$ python -q
>>> import numpy as np
>>> import numpy.linalg as la
>>> np.set_printoptions(precision=3, suppress=True, linewidth=140, sign=" ")
>>> u = np.array([-1, -3, 2, -2])
>>> J = 2 * np.eye(4) + np.outer(u, u)
>>> J
array([[ 3.,  3., -2.,  2.],
       [ 3., 11., -6.,  6.],
       [-2., -6.,  6., -4.],
       [ 2.,  6., -4.,  6.]])
>>> # equal to its transpose
>>> x0 = np.ones(4)
>>> for _ in range(5):
...     x0 = J @ x0
...     x0 /= la.norm(x0)
...     print(round(x0 @ J @ x0, 3))
... 
19.391
19.994
20.0
20.0
20.0
>>> round(la.eigvalsh(J)[-1], 3)
np.float64(20.0)
>>> rng = np.random.default_rng(68)
>>> idx = rng.permutation(4)
>>> idx
array([ 1,  0,  2,  3])
>>> B = J[idx][:, idx]
>>> np.allclose(B, J)
False
>>> J @ J
array([[  26.,   66.,  -44.,   44.],
       [  66.,  202., -132.,  132.],
       [ -44., -132.,   92.,  -88.],
       [  44.,  132.,  -88.,   92.]])
>>> (J + J.T) / 2
array([[ 3.,  3., -2.,  2.],
       [ 3., 11., -6.,  6.],
       [-2., -6.,  6., -4.],
       [ 2.,  6., -4.,  6.]])
>>> round(np.abs(la.eigvals(J)).max(), 3)
np.float64(20.0)
>>> F = np.loadtxt("block4.csv", delimiter=",")
>>> F
array([[ 0.667,  0.333,  0.   ],
       [ 0.   ,  1.   ,  0.   ],
       [ 0.   ,  0.   ,  1.   ]])
>>> # triangular, det is the product of the diagonal
>>> O = F.astype(float).copy()
>>> for j in range(3):
...     O[:, j] -= O[:, :j] @ (O[:, :j].T @ O[:, j])
...     O[:, j] /= la.norm(O[:, j])
... 
>>> O
array([[ 1.,  0.,  0.],
       [ 0.,  1.,  0.],
       [ 0.,  0.,  1.]])
>>> X = np.loadtxt("mat.csv", delimiter=",")
>>> X
array([[ 2.,  0.,  0.,  0.],
       [ 0.,  0.,  2.,  0.],
       [ 0.,  2.,  0.,  0.],
       [ 0.,  0.,  0.,  0.]])
>>> # equal to its transpose
>>> W = np.array([[1, -2], [-5, -3], [5, -3], [5, 1]])
>>> c = np.array([-2, 2])
>>> hid = np.maximum(X @ W + c, 0)
>>> la.matrix_rank(hid)
np.int64(2)
>>> (hid > 0).astype(int)
array([[ 0,  0],
       [ 1,  0],
       [ 0,  0],
       [ 0,  1]])
>>> hid
array([[ 0.,  0.],
       [ 8.,  0.],
       [ 0.,  0.],
       [ 0.,  2.]])
>>> C = np.array([[3, 2], [-1, 1]])
>>> (hid @ C).round(6).argmax(axis=1)
array([ 0,  0,  0,  1])
>>> hid @ C
array([[ 0.,  0.],
       [24., 16.],
       [ 0.,  0.],
       [-2.,  2.]])
>>> P = hid @ la.solve(hid.T @ hid, hid.T)
>>> la.eigvalsh(P)
array([ 0.,  0.,  1.,  1.])
>>> np.trace(P)
np.float64(2.0)
>>> la.matrix_rank(np.eye(4) - P)
np.int64(2)
>>> P @ hid[:, 0]
array([ 0.,  8.,  0.,  0.])
>>> P
array([[ 0.,  0.,  0.,  0.],
       [ 0.,  1.,  0.,  0.],
       [ 0.,  0.,  0.,  0.],
       [ 0.,  0.,  0.,  1.]])
>>> [round(float(la.det(X[:i, :i])), 2) + 0 for i in range(1, 5)]
[2.0, 0.0, -8.0, 0.0]
>>> np.all(la.eigvalsh(X) > 0)
np.False_
>>> mat = np.load("m.npy")
>>> mat
array([[ 0.,  0.,  0.,  0.],
       [ 0.,  0., -1., -1.],
       [ 0., -1.,  0., -1.],
       [ 0., -1., -1.,  0.]])
>>> # symmetric, so the eigenvalues are real
>>> x0 = np.array([1, 2, -1, 0])
>>> h1 = np.maximum(mat @ x0, 0)
>>> mat.T @ h1
array([ 0.,  0., -1., -1.])
>>> np.flatnonzero(h1 > 1e-9)
array([ 1])
>>> np.maximum(mat @ x0, 0) - np.maximum(-mat @ x0, 0)
array([ 0.,  1., -2., -1.])
>>> np.maximum(mat @ (3 * x0), 0)
array([ 0.,  3.,  0.,  0.])
>>> rank = la.matrix_rank(mat)
>>> rank
np.int64(3)
>>> null = la.svd(mat)[2][rank:].T
>>> [int(la.matrix_rank(mat[:i])) for i in range(1, len(mat) + 1)]
[0, 1, 2, 3]
>>> null @ null.T
array([[ 1.,  0.,  0.,  0.],
       [ 0.,  0.,  0.,  0.],
       [ 0.,  0.,  0.,  0.],
       [ 0.,  0.,  0.,  0.]])
>>> null[:, 0] / null[np.abs(null[:, 0]).round(6).argmax(), 0]
array([ 1.,  0.,  0.,  0.])
>>> [int(la.matrix_rank(mat[:, :j + 1])) for j in range(4)]
[0, 1, 2, 3]
>>> np.allclose(mat @ null, 0)
True
>>> la.matrix_rank(mat.T @ mat), la.matrix_rank(mat @ mat.T)
(np.int64(3), np.int64(3))
>>> Uu, s, Vt = la.svd(mat)
>>> np.argmax(s[:-1] / (s[1:] + 1e-6)) + 1
np.int64(3)
>>> B = Uu[:, :3] @ np.diag(s[:3]) @ Vt[:3]
>>> np.round(la.norm(mat - B, 2), 3), s[3]
(np.float64(0.0), np.float64(0.0))
>>> B.round(3) + 0
array([[ 0.,  0.,  0.,  0.],
       [ 0.,  0., -1., -1.],
       [ 0., -1.,  0., -1.],
       [ 0., -1., -1.,  0.]])
>>> ev, evecs = la.eigh(mat)
>>> np.unique(ev.round(6) + 0, return_counts=True)[1]
array([ 1,  1,  2])
>>> np.round(evecs.T @ evecs, 3) + 0
array([[ 1.,  0.,  0.,  0.],
       [ 0.,  1.,  0.,  0.],
       [ 0.,  0.,  1.,  0.],
       [ 0.,  0.,  0.,  1.]])
>>> np.round(evecs @ np.diag(ev) @ evecs.T, 3) + 0
array([[ 0.,  0.,  0.,  0.],
       [ 0.,  0., -1., -1.],
       [ 0., -1.,  0., -1.],
       [ 0., -1., -1.,  0.]])
>>> (ev > 1e-8).sum(), (ev < -1e-8).sum()
(np.int64(2), np.int64(1))
>>> la.eigvalsh(mat @ mat)
array([ 0.,  1.,  1.,  4.])
>>> np.round(evecs.T @ mat @ evecs, 3) + 0
array([[-2.,  0.,  0.,  0.],
       [ 0.,  0.,  0.,  0.],
       [ 0.,  0.,  1.,  0.],
       [ 0.,  0.,  0.,  1.]])
>>> la.svd(mat, compute_uv=False)
array([ 2.,  1.,  1.,  0.])
>>> round(float(la.det(mat)), 3)
0.0
>>> E = np.load("sample10.npy")
>>> E
array([[  0.328,  -0.466,   0.866],
       [  0.148,   8.109,  -1.418],
       [ -0.244,  10.177,   0.909],
       [  0.2  ,  -1.527,  -0.319],
       [  0.19 ,  -6.103,  -0.364],
       [  0.269,   1.156,   0.386],
       [ -0.125,  -5.223,   0.03 ],
       [ -0.003,   0.731,  -1.138],
       [ -0.174, -12.833,  -0.475],
       [ -0.105,  -0.078,  -0.074],
       [  0.166,  -2.604,  -0.318],
       [ -0.041,   3.237,   0.441],
       [  0.185,   1.413,   1.303],
       [  0.058,  -2.436,   0.695],
       [  0.016,  -0.549,   1.007],
       [  0.098,  -1.224,   0.496],
       [ -0.274,   1.919,   1.813],
       [ -0.144,  -1.597,   0.351]])
>>> # column 1 is much longer than the rest
>>> P = E @ la.solve(E.T @ E, E.T)
>>> np.allclose(P @ P, P)
True
>>> M = np.loadtxt("w.csv", delimiter=",")
>>> M
array([[ 6.152, -7.284,  6.219],
       [ 4.064, -4.547,  3.83 ],
       [-2.369,  2.791, -2.309],
       [ 3.398, -4.051,  3.502],
       [-7.223,  8.792, -7.346],
       [-7.674,  9.208, -7.748],
       [ 2.074, -2.712,  2.208],
       [-5.715,  7.25 , -6.055],
       [ 2.341, -2.753,  2.265],
       [-0.458,  0.574, -0.485],
       [-9.755, 11.756, -9.796],
       [-1.276,  1.511, -1.3  ],
       [ 1.331, -1.419,  1.175],
       [-3.689,  4.467, -3.83 ],
       [ 0.463, -0.468,  0.442],
       [ 7.563, -9.254,  7.622],
       [ 3.919, -4.598,  3.973],
       [-4.303,  5.096, -4.22 ],
       [-1.613,  1.934, -1.588],
       [-2.708,  3.312, -2.891],
       [ 1.184, -1.356,  1.027],
       [ 1.828, -2.073,  1.884],
       [ 4.743, -5.573,  4.525]])
>>> idx = M[:, 1] > np.median(M[:, 1])
>>> u = M[idx].mean(axis=0) - M[~idx].mean(axis=0)
>>> idx.astype(int)
array([ 0,  0,  1,  0,  1,  1,  0,  1,  0,  1,  1,  1,  0,  1,  0,  0,  0,  1,  1,  1,  0,  0,  0])
>>> ((M - M.mean(axis=0)) @ u > 0).astype(int)
array([ 0,  0,  1,  0,  1,  1,  0,  1,  0,  1,  1,  1,  0,  1,  0,  0,  0,  1,  1,  1,  0,  0,  0])
>>> (((M - M.mean(axis=0)) @ u > 0) == idx).mean()
np.float64(1.0)
>>> Xs = M - M.mean(axis=0)
>>> evecs = la.svd(Xs)[2][:1]
>>> B = Xs - Xs @ evecs.T @ evecs
>>> B.std(axis=0)
array([ 0.075,  0.053,  0.058])
>>> np.cov(Xs @ evecs.T, rowvar=False)
array( 72.874)
>>> np.diag(evecs.T @ evecs)
array([ 0.289,  0.418,  0.293])
>>> (Xs @ evecs.T).std(axis=0)
array([ 8.349])
>>> A = np.array([[1, 1, -1, -1, 1, 1, -1, -1],
...     [1, 1, -1, -1, -1, -1, 1, 1],
...     [1, 1, 1, 1, -1, -1, -1, -1],
...     [1, -1, 1, -1, -1, 1, -1, 1]])
>>> W = np.array([[3, 6],
...     [-6, -4],
...     [-5, -7],
...     [-9, 4],
...     [-8, 2],
...     [2, -7],
...     [-2, -5],
...     [7, 2]])
>>> c = np.array([5, 0])
>>> hid = np.maximum(A @ W + c, 0)
>>> hid
array([[  5,   3],
       [ 27,   7],
       [  0,   7],
       [ 37,   0]])
>>> la.matrix_rank(hid)
np.int64(2)
>>> C = np.array([[1, 1], [2, 0]])
>>> hid @ C
array([[ 11,   5],
       [ 41,  27],
       [ 14,   0],
       [ 37,  37]])
>>> W @ C
array([[ 15,   3],
       [-14,  -6],
       [-19,  -5],
       [ -1,  -9],
       [ -4,  -8],
       [-12,   2],
       [-12,  -2],
       [ 11,   7]])
>>> (hid @ C).round(6).argmax(axis=1)
array([ 0,  0,  0,  0])
>>> t3 = np.stack([A, -2 * A, A[::-1]])
>>> la.norm(t3, axis=(1, 2))
array([  5.657,  11.314,   5.657])
>>> la.matrix_rank(t3.reshape(3, -1))
np.int64(2)
>>> t3.shape
(3, 4, 8)
>>> np.trace(F)
np.float64(2.667)
>>> round(float(la.det(F)), 3)
0.667
>>> (F + F.T) / 2
array([[ 0.667,  0.167,  0.   ],
       [ 0.167,  1.   ,  0.   ],
       [ 0.   ,  0.   ,  1.   ]])
>>> (F - F.T) / 2
array([[ 0.   ,  0.167,  0.   ],
       [-0.167,  0.   ,  0.   ],
       [ 0.   ,  0.   ,  0.   ]])
>>> s = 5 * 0.7 ** np.arange(3)
>>> O, _ = la.qr(np.array([[2.0, -0.4, -1.0], [1.7, -0.7, -0.1], [0.0, 0.0, -0.4]]))
>>> arr = rng.normal(size=(18, 3)) * s @ O
>>> arr
array([[-2.739, -2.262,  3.238],
       [-3.166, -2.506,  0.791],
       [ 3.74 ,  7.05 ,  1.313],
       [ 4.589, 10.414,  1.715],
       [-2.423, -2.314, -1.931],
       [-6.426, -3.007,  1.358],
       [-1.865,  2.868,  0.67 ],
       [-3.783, -5.579,  2.245],
       [11.035, -1.084,  0.424],
       [ 0.618,  1.175,  1.724],
       [ 7.232,  4.218,  0.179],
       [-4.566, -4.508,  0.931],
       [ 0.946,  8.523, -0.238],
       [-3.9  , -3.131,  0.908],
       [ 0.565,  2.31 ,  1.72 ],
       [-1.004, -2.08 ,  0.158],
       [-0.358, -7.976,  0.832],
       [ 5.198,  0.816, -2.295]])
>>> la.matrix_rank(M, rtol=0.1)
np.int64(1)
>>> np.argsort(-la.norm(M, axis=0).round(6), kind="stable")[:3]
array([ 1,  2,  0])
>>> np.abs(la.svd(M)[2][-1])
array([ 0.048,  0.664,  0.746])
>>> [round(float(x), 3) for x in la.svd(M, compute_uv=False)[:3]]
[40.176, 0.467, 0.298]
>>> np.round(la.norm(M, 2) / la.norm(M), 3)
np.float64(1.0)
>>> Xs = arr - arr.mean(axis=0)
>>> Uu, s, Vt = la.svd(Xs, full_matrices=False)
>>> Vt[0] * np.sign(Vt[0, np.abs(Vt[0]).argmax()])
array([ 0.65 ,  0.759, -0.04 ])
>>> s ** 2 / (s ** 2).sum()
array([ 0.732,  0.234,  0.034])
>>> D = la.norm(arr[:, None] - arr[None], axis=-1)
>>> (D + 1e9 * np.eye(18)).round(6).argmin(axis=1)
array([  1,  13,   3,   2,  15,  11,  14,  11,  10,  14,   2,  13,   2,   1,   9,   1,   7,  10])
>>> D[:5, :5]
array([[  0.   ,   2.496,  11.507,  14.722,   5.179],
       [  2.496,   0.   ,  11.801,  15.097,   2.828],
       [ 11.507,  11.801,   0.   ,   3.493,  11.67 ],
       [ 14.722,  15.097,   3.493,   0.   ,  14.982],
       [  5.179,   2.828,  11.67 ,  14.982,   0.   ]])
>>> np.flatnonzero(D[16] < D.mean() / 2)
array([ 16])
>>> D.shape
(18, 18)
>>> np.unravel_index(D.round(6).argmax(), D.shape)
(np.int64(3), np.int64(16))
>>> Xs = arr - arr.mean(axis=0)
>>> evecs = la.svd(Xs)[2][:2]
>>> B = Xs - Xs @ evecs.T @ evecs
>>> np.diag(evecs.T @ evecs)
array([ 0.989,  0.999,  0.013])
>>> B.std(axis=0)
array([ 0.131,  0.047,  1.228])
>>> la.norm(B, axis=1).round(6).argmax()
np.int64(4)
>>> round(la.norm(B) / la.norm(Xs), 3)
np.float64(0.185)
>>> C = arr[[3, 14]].astype(float)
>>> for _ in range(7):
...     idx = la.norm(arr[:, None] - C, axis=-1).argmin(axis=1)
...     C = np.array([arr[idx == j].mean(axis=0) for j in range(2)])
... 
>>> idx
array([ 1,  1,  0,  0,  1,  1,  1,  1,  0,  1,  0,  1,  0,  1,  1,  1,  1,  0])
>>> C[1] - C[0]
array([-7.877, -7.24 ,  0.871])
